>>> import numpy as np
>>> np.set_printoptions(precision=2, suppress=True, linewidth=100)
>>> def rd(a):
...     return np.round(a, 2) + 0
... 
>>> X = np.load("case1.npy")
>>> print(X)
[[ 0  3  0]
 [-3  0  1]
 [ 0 -1  0]]
>>> Uu, s, vt = np.linalg.svd(X)
>>> V = vt[:(s > 1e-8).sum()]
>>> rng = np.random.default_rng(77)
>>> vec = X[1] + -2 * X[2] + rng.integers(2) * np.eye(3)[0]
>>> print(vec)
[-3.  2.  1.]
>>> print(np.allclose(V.T @ V @ vec, vec))
True
>>> print(np.linalg.matrix_rank(np.vstack([X, vec])))
2
>>> E = np.load("test15.npy")
>>> print(E)
[[-9  0  0]
 [ 8 -9  0]
 [-5  0  4]]
>>> # triangular
>>> Q, R = np.linalg.qr(E)
>>> print(rd(abs(R[0, 0])), rd(np.linalg.norm(E[:, 0])))
13.04 13.04
>>> print(Q.shape, R.shape)
(3, 3) (3, 3)
>>> print(rd(Q @ R))
[[-9.  0.  0.]
 [ 8. -9.  0.]
 [-5.  0.  4.]]
>>> print(np.allclose(R.T @ R, E.T @ E))
True
>>> print(rd(np.abs(np.diag(R))))
[13.04  7.11  3.5 ]
>>> print(rd(Q.T @ Q))
[[1. 0. 0.]
 [0. 1. 0.]
 [0. 0. 1.]]
>>> print(rd(R))
[[13.04 -5.52 -1.53]
 [ 0.    7.11 -1.19]
 [ 0.    0.    3.5 ]]
>>> print(rd(np.trace(Q @ Q.T)))
3.0
>>> data = np.array([[3.25, -1.5, 0.0],
...     [-1.56, 0.72, 0.0],
...     [-1.04, 0.48, 0.0],
...     [0.26, -0.12, 0.0]])
>>> other = data + rng.integers(-2, 3, (4, 1)) @ rng.integers(-2, 3, (1, 3))
>>> print(rd(other))
[[ 2.25  0.5  -1.  ]
 [-2.56  2.72 -1.  ]
 [-1.04  0.48  0.  ]
 [-0.74  1.88 -1.  ]]
>>> print(rd(np.linalg.svd(other - data, compute_uv=False)))
[4.24 0.   0.  ]
>>> print(rd(other - data))
[[-1.  2. -1.]
 [-1.  2. -1.]
 [ 0.  0.  0.]
 [-1.  2. -1.]]
>>> print(np.linalg.matrix_rank(other - data, tol=1e-8))
1
>>> A = np.loadtxt("mat.csv", delimiter=",")
>>> print(A)
[[ 2.  0.  1.]
 [ 5.  3.  4.]
 [ 6.  4.  4.]
 [ 7.  6.  6.]
 [10.  6.  9.]
 [11.  7. 10.]
 [13.  9. 12.]
 [13. 11. 14.]
 [14. 11. 17.]
 [16. 13. 18.]
 [18. 16. 20.]
 [21. 19. 20.]
 [22. 21. 22.]
 [23. 24. 24.]
 [23. 26. 25.]
 [26. 27. 28.]
 [28. 27. 31.]
 [29. 27. 31.]
 [30. 27. 33.]
 [31. 27. 33.]
 [32. 30. 33.]
 [34. 33. 35.]
 [34. 34. 38.]
 [35. 34. 39.]]
>>> print(np.linalg.matrix_rank(A, rtol=0.1))
1
>>> print(rd(np.abs(np.linalg.svd(A)[2][-1])))
[0.7  0.06 0.71]
>>> mat = np.loadtxt("data.csv", delimiter=",")
>>> print(mat)
[[ 0.12 -0.75 -4.45 -4.52]
 [-0.61  6.12 -1.03 -4.77]
 [-7.51 -1.15  2.64  2.44]]
>>> print(mat.reshape(2, -1))
[[ 0.12 -0.75 -4.45 -4.52 -0.61  6.12]
 [-1.03 -4.77 -7.51 -1.15  2.64  2.44]]
>>> T = mat.reshape(3, 2, -1)
>>> print(np.swapaxes(T, 1, 2)[0])
[[ 0.12 -4.45]
 [-0.75 -4.52]]
>>> def softmax(z):
...     e = np.exp(z - z.max(axis=-1, keepdims=True))
...     return e / e.sum(axis=-1, keepdims=True)
... 
>>> print(rd(softmax(mat[0])))
[0.69 0.29 0.01 0.01]
>>> print(rd(softmax(mat[0] + 3)))
[0.69 0.29 0.01 0.01]
>>> print(rd(softmax(10 * mat[0])))
[1. 0. 0. 0.]
>>> S = mat @ mat.T / np.sqrt(4)
>>> print(softmax(S).round(6).argmax(axis=1))
[0 1 2]
>>> print(rd(softmax(S)[0] @ mat))
[ 0.12 -0.75 -4.45 -4.52]
>>> T = np.stack([mat, -3 * mat, mat[::-1]])
>>> print(T.shape)
(3, 3, 4)
>>> print(rd(np.linalg.norm(T, axis=(1, 2))))
[13.16 39.47 13.16]
>>> print(np.linalg.matrix_rank(T))
[3 3 3]
>>> print((T @ mat.T).shape)
(3, 3, 3)
>>> print(rd(np.linalg.norm(mat[2], 1)), rd(np.linalg.norm(mat[2], np.inf)))
13.74 7.51
>>> print(rd(np.linalg.norm(mat, axis=0)))
[7.54 6.27 5.28 7.01]
>>> print(rd(np.linalg.norm(mat, 1)), rd(np.linalg.norm(mat, np.inf)))
11.73 13.74
>>> print(rd(np.linalg.norm(mat, "nuc")))
21.91
>>> W0 = np.array([[-14.57, 16.13, -2.18],
...     [-8.85, 9.08, -2.62],
...     [-3.28, 3.15, -2.29],
...     [-0.5, 0.81, -1.39],
...     [-0.48, 0.8, -1.38],
...     [-0.28, 0.66, -1.25],
...     [0.24, 0.12, -0.21],
...     [-1.65, -1.4, -0.14],
...     [-1.94, -1.78, -0.27],
...     [-3.46, -4.6, -1.4],
...     [-7.06, -21.32, -8.61],
...     [-7.56, -26.63, -10.88]])
>>> Xs = W0 - W0.mean(axis=0)
>>> V = np.linalg.svd(Xs)[2][:2]
>>> other = Xs - Xs @ V.T @ V
>>> print(rd(np.cov(Xs @ V.T, rowvar=False)))
[[143.16   0.  ]
 [  0.    23.68]]
>>> print(np.linalg.norm(other, axis=1).round(6).argmax())
9
>>> arr = np.load("sample4.npy")
>>> print(arr)
[[ 2  1  6]
 [ 1  4  1]
 [ 6  1 -6]]
>>> # symmetric
>>> vec = np.array([0, 0, 3])
>>> y = arr @ vec
>>> b, lr = np.zeros(3), 1 / np.linalg.norm(arr, 2) ** 2
>>> for i in range(200):
...     b -= lr * arr.T @ (arr @ b - y)
...     if i % 50 == 0: print(i, round(np.linalg.norm(arr @ b - y), 2))
... 
0 4.63
50 0.0
100 0.0
150 0.0
>>> print(rd(np.linalg.cond(arr)))
2.94
>>> vec = np.array([-2, -1, 3])
>>> print(np.linalg.norm(arr @ vec) <= np.linalg.norm(arr, 2) * np.linalg.norm(vec) + 1e-9)
True
>>> print(arr @ np.eye(3)[2])
[ 6.  1. -6.]
>>> print(arr @ (2 * vec))
[ 26  -6 -62]
>>> print((arr * vec).sum(axis=1))
[ 13  -3 -31]
>>> print(np.sign((arr @ vec).round(6)))
[ 1 -1 -1]
>>> print(arr @ np.ones(3))
[9. 6. 1.]
>>> print(arr @ vec)
[ 13  -3 -31]
>>> print((arr @ vec).argmax())
0
>>> print(arr * vec)
[[ -4  -1  18]
 [ -2  -4   3]
 [-12  -1 -18]]
>>> other = np.array([[-2, 2], [0, 3], [2, 3]])
>>> print(np.einsum("ik,kj->ji", arr, other))
[[  8   0 -24]
 [ 25  17  -3]]
>>> print(np.einsum("ik,kj->ij", arr, other))
[[  8  25]
 [  0  17]
 [-24  -3]]
>>> print(np.einsum("ij->j", arr))
[9 6 1]
>>> print(rd(np.linalg.norm(arr, "nuc")))
18.45
>>> m1 = np.array([[4, 5, 3, 5], [3, 4, 2, 4]])
>>> # columns 1 and 3 are equal
>>> print(rd(np.linalg.norm(m1, axis=1)))
[8.66 6.71]
>>> Uu, s, vt = np.linalg.svd(m1)
>>> print(np.argmax(s[:-1] / (s[1:] + 1e-6)) + 1)
1
>>> other = Uu[:, :1] @ np.diag(s[:1]) @ vt[:1]
>>> print(np.linalg.matrix_rank(other))
1
>>> print(rd(np.abs(m1 - other).max()))
0.2
>>> print(rd(np.linalg.norm(m1 - other) / np.linalg.norm(m1)))
0.03
